% python3 -q
>>> import numpy as np
>>> np.set_printoptions(suppress=True, linewidth=140)
>>> th = np.deg2rad(90)
>>> J = np.eye(4)
>>> J[np.ix_([1, 3], [1, 3])] = [[np.cos(th), -np.sin(th)], [np.sin(th), np.cos(th)]]
>>> J.round(2) + 0
array([[ 1.,  0.,  0.,  0.],
       [ 0.,  0.,  0., -1.],
       [ 0.,  0.,  1.,  0.],
       [ 0.,  1.,  0.,  0.]])
>>> m1 = np.array([[-18.97, -14.25, 11.34],
...     [-15.63, -14.17, 11.32],
...     [-18.49, -13.65, 12.44],
...     [-11.95, -5.1, -22.29],
...     [-16.47, -15.2, 11.98],
...     [-17.79, -12.52, 11.94],
...     [-11.87, -6.55, -19.49],
...     [-11.59, -5.87, -22.84],
...     [-12.74, -4.87, -20.62],
...     [-13.2, -6.62, -21.7],
...     [-16.38, -12.56, 11.71],
...     [-10.57, -7.0, -21.41],
...     [-17.18, -14.07, 11.49],
...     [-12.14, -6.22, -21.28],
...     [-16.19, -13.22, 12.22],
...     [-10.53, -7.49, -21.88]])
>>> B = np.c_[m1[:, :1] @ np.array([[2]]), np.array([-1, 0, -2, -2, -2, 1, 2, 2, 3, 0, 0, 0, -3, -1, 0, 2])]
>>> B
array([[-37.94,  -1.  ],
       [-31.26,   0.  ],
       [-36.98,  -2.  ],
       [-23.9 ,  -2.  ],
       [-32.94,  -2.  ],
       [-35.58,   1.  ],
       [-23.74,   2.  ],
       [-23.18,   2.  ],
       [-25.48,   3.  ],
       [-26.4 ,   0.  ],
       [-32.76,   0.  ],
       [-21.14,   0.  ],
       [-34.36,  -3.  ],
       [-24.28,  -1.  ],
       [-32.38,   0.  ],
       [-21.06,   2.  ]])
>>> np.linalg.matrix_rank(np.c_[m1, B])
np.int64(4)
>>> np.linalg.matrix_rank(B)
np.int64(2)
>>> np.round(np.linalg.norm(B - m1 @ np.linalg.lstsq(m1, B)[0], axis=0), 2) + 0
array([0.  , 5.85])
>>> np.round(np.linalg.norm(np.linalg.qr(m1)[0].T @ B, axis=0) ** 2 / ((B ** 2).sum(axis=0) + 1e-12), 2)
array([1.  , 0.24])
>>> np.linalg.cond(m1) > 100
np.False_
>>> np.linalg.matrix_rank(m1, rtol=0.1)
np.int64(2)
>>> [round(float(x), 2) for x in np.linalg.svd(m1, compute_uv=False)[:3]]
[73.02, 68.99, 4.07]
>>> round(np.log10(np.linalg.cond(m1)))
1
>>> round(float(np.linalg.norm(m1, 2) / np.linalg.norm(m1)), 2)
0.73
>>> U, sig, vt = np.linalg.svd(m1)
>>> np.argmax(sig[:-1] / (sig[1:] + 1e-6)) + 1
np.int64(2)
>>> B = U[:, :2] @ np.diag(sig[:2]) @ vt[:2]
>>> round(np.abs(m1 - B).max(), 2)
np.float64(1.48)
>>> P = m1 @ np.linalg.solve(m1.T @ m1, m1.T)
>>> np.allclose(P @ P, P)
True
>>> data = 0.9 ** np.abs(np.subtract.outer(np.arange(4), np.arange(4)))
>>> data.round(2)
array([[1.  , 0.9 , 0.81, 0.73],
       [0.9 , 1.  , 0.9 , 0.81],
       [0.81, 0.9 , 1.  , 0.9 ],
       [0.73, 0.81, 0.9 , 1.  ]])
>>> ev, vecs = np.linalg.eigh(data)
>>> np.abs(vecs[:, -1]).round(6).argmax()
np.int64(1)
>>> np.round(vecs @ np.diag(ev) @ vecs.T, 2)
array([[1.  , 0.9 , 0.81, 0.73],
       [0.9 , 1.  , 0.9 , 0.81],
       [0.81, 0.9 , 1.  , 0.9 ],
       [0.73, 0.81, 0.9 , 1.  ]])
>>> ev.sum(), np.trace(data)
(np.float64(4.0), np.float64(4.0))
>>> np.round(np.linalg.eigvalsh(data @ data), 2) + 0
array([ 0.  ,  0.01,  0.1 , 12.44])
>>> np.round(vecs.T @ data @ vecs, 2) + 0
array([[0.06, 0.  , 0.  , 0.  ],
       [0.  , 0.1 , 0.  , 0.  ],
       [0.  , 0.  , 0.31, 0.  ],
       [0.  , 0.  , 0.  , 3.53]])
>>> np.round(vecs.T @ vecs, 2) + 0
array([[1., 0., 0., 0.],
       [0., 1., 0., 0.],
       [0., 0., 1., 0.],
       [0., 0., 0., 1.]])
>>> (ev > 1e-8).sum(), (ev < -1e-8).sum()
(np.int64(4), np.int64(0))
>>> np.round(np.abs(vecs[:, -1]), 2)
array([0.49, 0.51, 0.51, 0.49])
>>> ev, vecs = np.linalg.eigh(data)
>>> x = np.array([2, 3, 0, -1])
>>> np.abs(data).sum(axis=1).max(), round(np.abs(ev).max(), 2)
(np.float64(3.61), np.float64(3.53))
>>> np.round(x @ data @ x, 2)
np.float64(17.02)
>>> (np.sign(vecs[:, -1].round(6)) == np.sign(vecs[0, -1].round(6))).astype(int)
array([1, 1, 1, 1])
>>> np.round(vecs * np.abs(ev) @ vecs.T, 2)
array([[1.  , 0.9 , 0.81, 0.73],
       [0.9 , 1.  , 0.9 , 0.81],
       [0.81, 0.9 , 1.  , 0.9 ],
       [0.73, 0.81, 0.9 , 1.  ]])
>>> U, sig, vt = np.linalg.svd(data)
>>> sig.round(2)
array([3.53, 0.31, 0.1 , 0.06])
>>> B = U[:, :1] @ np.diag(sig[:1]) @ vt[:1]
>>> np.linalg.matrix_rank(B)
np.int64(1)
